% ipython --no-banner

In [1]: import numpy as np

In [2]: import numpy.linalg as la

In [3]: np.set_printoptions(suppress=True, linewidth=140)

In [4]: A = np.load("m.npy")

In [5]: A
Out[5]: 
array([[-4.56, -2.12, -1.02,  0.09, -0.63,  2.  ],
       [-3.42, -1.91, -0.72,  0.03, -0.78,  1.49],
       [ 2.5 ,  2.01,  0.44,  0.05,  1.16, -1.07]])

In [6]: la.matrix_rank(A, rtol=0.1)
Out[6]: np.int64(2)

In [7]: U, sig, Vt = la.svd(A)

In [8]: sig.round(3) + 0
Out[8]: array([7.842, 0.951, 0.   ])

In [9]: np.argmax(sig[:-1] / (sig[1:] + 1e-6)) + 1
Out[9]: np.int64(2)

In [10]: B = U[:, :2] @ np.diag(sig[:2]) @ Vt[:2]

In [11]: la.matrix_rank(A, rtol=0.05)
Out[11]: np.int64(2)

In [12]: B.round(3)
Out[12]: 
array([[-4.56, -2.12, -1.02,  0.09, -0.63,  2.  ],
       [-3.42, -1.91, -0.72,  0.03, -0.78,  1.49],
       [ 2.5 ,  2.01,  0.44,  0.05,  1.16, -1.07]])

In [13]: la.matrix_rank(B)
Out[13]: np.int64(2)

In [14]: np.round(np.abs(A - B).max(), 3)
Out[14]: np.float64(0.0)

In [15]: U, sig, Vt = la.svd(A)

In [16]: evecs = Vt[:(sig > 1e-8).sum()]

In [17]: rng = np.random.default_rng(265134)

In [18]: x = A[1] + -2 * A[2] + rng.integers(2) * np.eye(6)[3]

In [19]: x.round(3)
Out[19]: array([-8.42, -5.93, -1.6 , -0.07, -3.1 ,  3.63])

In [20]: la.matrix_rank(np.vstack([A, x]))
Out[20]: np.int64(2)

In [21]: np.round(la.norm(x - evecs.T @ evecs @ x), 3)
Out[21]: np.float64(0.0)

In [22]: np.allclose(evecs.T @ evecs @ x, x)
Out[22]: True

In [23]: rk = la.matrix_rank(A)

In [24]: rk
Out[24]: np.int64(2)

In [25]: N = la.svd(A)[2][rk:].T

In [26]: [int(la.matrix_rank(np.delete(A, i, axis=0))) for i in range(3)]
Out[26]: [2, 2, 2]

In [27]: W0 = np.array([[-9, 0, 7, -9], [9, -7, 9, -8], [6, -8, 8, 4]])

In [28]: W0[-1] = W0[0] + 5 * W0[1]

In [29]: W0
Out[29]: 
array([[ -9,   0,   7,  -9],
       [  9,  -7,   9,  -8],
       [ 36, -35,  52, -49]])

In [30]: # null space of dimension 2

In [31]: rk = la.matrix_rank(W0)

In [32]: rk
Out[32]: np.int64(2)

In [33]: N = la.svd(W0)[2][rk:].T

In [34]: [int(la.matrix_rank(np.delete(W0, i, axis=0))) for i in range(3)]
Out[34]: [2, 2, 2]

In [35]: data = np.array([[2, 2, 2, 0], [1, 1, 0, 2], [0, 1, 1, 0], [0, 0, 1, 2]])

In [36]: B = np.array([[8, 6], [9, 1], [9, 8], [3, 1]])

In [37]: la.matrix_rank(data @ B)
Out[37]: np.int64(2)

In [38]: np.einsum("ik,kj->ji", data, B)
Out[38]: 
array([[52, 23, 18, 15],
       [30,  9,  9, 10]])

In [39]: np.vstack([data, B.T]).shape
Out[39]: (6, 4)

In [40]: x = np.array([1, 3, 0, 2])

In [41]: (data * x).sum(axis=1)
Out[41]: array([8, 8, 3, 4])

In [42]: (data @ x).argmax()
Out[42]: np.int64(0)

In [43]: la.norm(data @ x) <= la.norm(data, 2) * la.norm(x) + 1e-9
Out[43]: np.True_

In [44]: data @ np.eye(4)[3]
Out[44]: array([0., 2., 0., 2.])

In [45]: data @ x
Out[45]: array([8, 8, 3, 4])

In [46]: data.sum(axis=1)
Out[46]: array([6, 4, 2, 3])

In [47]: np.round(la.svd(data, compute_uv=False), 3)
Out[47]: array([4.057, 2.567, 1.254, 0.612])

In [48]: np.round(la.norm(data), 3)
Out[48]: np.float64(5.0)

In [49]: data.shape
Out[49]: (4, 4)

In [50]: np.count_nonzero(data)
Out[50]: np.int64(10)

In [51]: O = data.astype(float).copy()

In [52]: for j in range(4):
    ...:     O[:, j] -= O[:, :j] @ (O[:, :j].T @ O[:, j])
    ...:     O[:, j] /= la.norm(O[:, j])
    ...: 

In [53]: np.round(O.T @ O, 3) + 0
Out[53]: 
array([[1., 0., 0., 0.],
       [0., 1., 0., 0.],
       [0., 0., 1., 0.],
       [0., 0., 0., 1.]])

In [54]: data @ data
Out[54]: 
array([[6, 8, 6, 4],
       [3, 3, 4, 6],
       [1, 2, 1, 2],
       [0, 1, 3, 4]])

In [55]: (data + data.T) / 2
Out[55]: 
array([[2. , 1.5, 1. , 0. ],
       [1.5, 1. , 0.5, 1. ],
       [1. , 0.5, 1. , 0.5],
       [0. , 1. , 0.5, 2. ]])

In [56]: (data - data.T) / 2
Out[56]: 
array([[ 0. ,  0.5,  1. ,  0. ],
       [-0.5,  0. , -0.5,  1. ],
       [-1. ,  0.5,  0. , -0.5],
       [ 0. , -1. ,  0.5,  0. ]])

In [57]: round(la.det(data), 3)
Out[57]: np.float64(8.0)

In [58]: np.round(np.sort(np.abs(la.eigvals(data))), 3)
Out[58]: array([1.074, 1.074, 2.   , 3.468])

In [59]: m1 = np.load("arr.npy")

In [60]: m1
Out[60]: 
array([[ 5,  0,  0,  0,  8],
       [ 0, 10, 17, 16,  0],
       [11,  0,  0,  0, 20],
       [ 0,  9, 15, 14,  0],
       [ 4,  1,  0,  0,  6],
       [ 0, 10, 17, 16,  0],
       [ 3,  2,  1,  0,  4],
       [ 3,  2,  1,  0,  4],
       [ 0, 11, 19, 18,  0],
       [ 7,  0,  0,  0, 12],
       [11,  0,  0,  0, 20],
       [ 0,  8, 13, 12,  0],
       [ 3,  2,  1,  0,  4],
       [ 0, 12, 21, 20,  0],
       [ 0, 12, 21, 20,  0]])

In [61]: # row 5 repeats row 1

In [62]: O, R = la.qr(m1)

In [63]: np.round(np.abs(np.diag(R)), 3)
Out[63]: array([18.947, 27.67 ,  4.377,  0.617,  1.301])

In [64]: np.trace(O @ O.T)
Out[64]: np.float64(5.0)

In [65]: np.round(O @ R, 3) + 0
Out[65]: 
array([[ 5.,  0.,  0.,  0.,  8.],
       [ 0., 10., 17., 16.,  0.],
       [11.,  0.,  0.,  0., 20.],
       [ 0.,  9., 15., 14.,  0.],
       [ 4.,  1.,  0.,  0.,  6.],
       [ 0., 10., 17., 16.,  0.],
       [ 3.,  2.,  1.,  0.,  4.],
       [ 3.,  2.,  1.,  0.,  4.],
       [ 0., 11., 19., 18.,  0.],
       [ 7.,  0.,  0.,  0., 12.],
       [11.,  0.,  0.,  0., 20.],
       [ 0.,  8., 13., 12.,  0.],
       [ 3.,  2.,  1.,  0.,  4.],
       [ 0., 12., 21., 20.,  0.],
       [ 0., 12., 21., 20.,  0.]])

In [66]: R.round(3)
Out[66]: 
array([[-18.947,  -1.161,  -0.475,   0.   , -32.933],
       [  0.   , -27.67 , -46.889, -44.09 ,   0.298],
       [  0.   ,   0.   ,  -4.377,  -5.626,  -2.357],
       [  0.   ,   0.   ,   0.   ,   0.617,  -0.218],
       [  0.   ,   0.   ,   0.   ,   0.   ,  -1.301]])

In [67]: O.shape, R.shape
Out[67]: ((15, 5), (5, 5))

In [68]: np.round(np.abs(la.eigvals(R)).max(), 3)
Out[68]: np.float64(27.67)

In [69]: np.allclose(R @ R.T, R.T @ R)
Out[69]: False

In [70]: round(np.trace(R), 3)
Out[70]: np.float64(-51.68)

In [71]: round(float(la.det(R)), 3)
Out[71]: 1841.495

In [72]: K = np.load("data.npy")

In [73]: K.round(3)
Out[73]: 
array([[ 2.661, -0.426, -1.093,  1.271,  0.951, -0.818,  0.18 ],
       [-0.426,  4.   , -0.136, -0.167,  0.395,  0.681, -0.26 ],
       [-1.093, -0.136,  1.354, -0.011, -0.593, -0.622,  1.155],
       [ 1.271, -0.167, -0.011,  1.188,  0.412, -0.717,  1.387],
       [ 0.951,  0.395, -0.593,  0.412,  1.436, -0.577,  0.717],
       [-0.818,  0.681, -0.622, -0.717, -0.577,  1.741, -1.371],
       [ 0.18 , -0.26 ,  1.155,  1.387,  0.717, -1.371,  3.621]])

In [74]: rk = la.matrix_rank(K)

In [75]: rk
Out[75]: np.int64(5)

In [76]: N = la.svd(K)[2][rk:].T

In [77]: la.matrix_rank(K.T @ K), la.matrix_rank(K @ K.T)
Out[77]: (np.int64(5), np.int64(5))

In [78]: [int(la.matrix_rank(np.delete(K, i, axis=0))) for i in range(7)]
Out[78]: [5, 5, 5, 5, 5, 5, 5]

In [79]: feats = np.load("out5.npy")

In [80]: feats
Out[80]: 
array([[0, 0, 1, 0],
       [0, 1, 1, 1],
       [0, 0, 2, 1],
       [0, 0, 0, 2]])

In [81]: # rows and columns are dependent

In [82]: def softmax(z):
    ...:     e = np.exp(z - z.max(axis=-1, keepdims=True))
    ...:     return e / e.sum(axis=-1, keepdims=True)
    ...: 

In [83]: np.round(softmax(W0).sum(axis=1), 3)
Out[83]: array([1., 1., 1.])

In [84]: np.round(softmax(10 * W0[0]), 3) + 0
Out[84]: array([0., 0., 1., 0.])

In [85]: S = W0 @ W0.T / np.sqrt(4)

In [86]: softmax(S)[0] @ W0
Out[86]: array([ 36., -35.,  52., -49.])

In [87]: softmax(S).round(6).argmax(axis=1)
Out[87]: array([2, 2, 2])

In [88]: np.round(softmax(S + np.triu(np.full(S.shape, -np.inf), 1)), 3) + 0
Out[88]: 
array([[1., 0., 0.],
       [0., 1., 0.],
       [0., 0., 1.]])

In [89]: mat = np.loadtxt("case15.csv", delimiter=",")

In [90]: mat
Out[90]: 
array([[ 1.41 , -4.987,  0.223,  1.08 , -0.663],
       [-1.567, -2.245,  0.074, -0.357, -2.237],
       [-2.371, -6.397,  0.262,  0.342, -2.74 ],
       [-2.501, -2.992, -0.428, -0.382, -2.58 ],
       [ 0.63 ,  7.383, -0.38 ,  0.038,  5.248],
       [-0.337, -0.439, -0.27 , -0.597, -2.79 ],
       [-0.302,  3.511,  0.43 , -1.129, -1.682],
       [-0.088,  4.114,  0.255,  0.009,  0.797],
       [ 1.2  , -1.22 ,  0.147,  0.19 ,  1.652],
       [-0.419, -3.806, -0.324,  0.746,  1.004],
       [ 0.096, -1.864, -0.199,  0.658, -0.858],
       [ 1.107, -2.476, -0.128,  0.073,  0.719],
       [ 0.477,  1.753, -0.161,  1.182, -0.938],
       [-0.047, -1.816, -0.346, -1.115, -0.527],
       [-0.053, -4.123,  0.086, -0.349,  1.673],
       [-0.609,  3.377, -0.427, -0.574,  0.944],
       [ 0.067, -2.179,  0.626, -1.222, -0.542],
       [-1.133, -7.658, -0.018, -1.117,  0.628],
       [ 0.199,  8.35 ,  0.126, -0.936, -1.538],
       [ 0.804, -7.531, -0.164,  0.678,  2.603],
       [ 1.302, -0.647, -0.03 , -0.644,  2.348],
       [-1.574,  0.033, -0.319,  0.412, -2.954],
       [ 0.554, -6.289, -0.17 ,  0.183,  2.   ],
       [-0.411,  0.482,  0.332, -0.643, -0.865],
       [-2.414, -1.311, -0.021,  0.18 ,  5.464],
       [ 0.704,  1.933,  0.149,  0.106,  2.173],
       [-1.315, -4.19 , -0.069,  0.517,  0.331],
       [-2.128,  1.224, -0.145, -0.956,  1.891],
       [ 0.834,  8.789, -0.151,  0.49 , -2.033],
       [-0.544, -0.793,  0.775, -0.674,  2.488]])

In [91]: x = np.array([0, 3, -2, 1, 3])

In [92]: np.sign((mat @ x).round(6))
Out[92]: 
array([-1., -1., -1., -1.,  1., -1.,  1.,  1.,  1., -1., -1., -1.,  1., -1., -1.,  1., -1., -1.,  1., -1.,  1., -1., -1., -1.,  1.,  1.,
       -1.,  1.,  1.,  1.])

In [93]: (mat @ x).argmax()
Out[93]: np.int64(4)

In [94]: mat @ np.eye(5)[0]
Out[94]: 
array([ 1.41 , -1.567, -2.371, -2.501,  0.63 , -0.337, -0.302, -0.088,  1.2  , -0.419,  0.096,  1.107,  0.477, -0.047, -0.053, -0.609,
        0.067, -1.133,  0.199,  0.804,  1.302, -1.574,  0.554, -0.411, -2.414,  0.704, -1.315, -2.128,  0.834, -0.544])

In [95]: G = np.cov(mat, rowvar=False)

In [96]: np.round(np.median(mat, axis=0), 3)
Out[96]: array([-0.07 , -1.265, -0.05 ,  0.024,  0.48 ])

In [97]: np.argwhere(np.triu(np.abs(np.corrcoef(mat.T)) > 0.8, 1))
Out[97]: array([], shape=(0, 2), dtype=int64)

In [98]: G.shape
Out[98]: (5, 5)

In [99]: u, v = data[2], data[0]

In [100]: u @ u
Out[100]: np.int64(2)

In [101]: pr = (u @ v) / (u @ u) * u

In [102]: np.outer(u, v)
Out[102]: 
array([[0, 0, 0, 0],
       [2, 2, 2, 0],
       [2, 2, 2, 0],
       [0, 0, 0, 0]])

In [103]: v - pr
Out[103]: array([2., 0., 0., 0.])

In [104]: (v - pr) @ u
Out[104]: np.float64(0.0)

In [105]: round(float(la.norm(u + v) ** 2 + la.norm(u - v) ** 2), 3)
Out[105]: 28.0

In [106]: Ac = mat - mat.mean(axis=0)

In [107]: evecs = la.svd(Ac)[2][:4]

In [108]: B = Ac - Ac @ evecs.T @ evecs

In [109]: np.round(np.cov(Ac @ evecs.T, rowvar=False), 3) + 0
Out[109]: 
array([[18.698,  0.   ,  0.   ,  0.   ],
       [ 0.   ,  5.003,  0.   ,  0.   ],
       [ 0.   ,  0.   ,  1.237,  0.   ],
       [ 0.   ,  0.   ,  0.   ,  0.431]])

In [110]: np.round(B.std(axis=0), 3)
Out[110]: array([0.015, 0.003, 0.272, 0.048, 0.001])

In [111]: np.round(la.norm(B) / la.norm(Ac), 3)
Out[111]: np.float64(0.056)

In [112]: la.norm(B, axis=1).round(6).argmax()
Out[112]: np.int64(29)
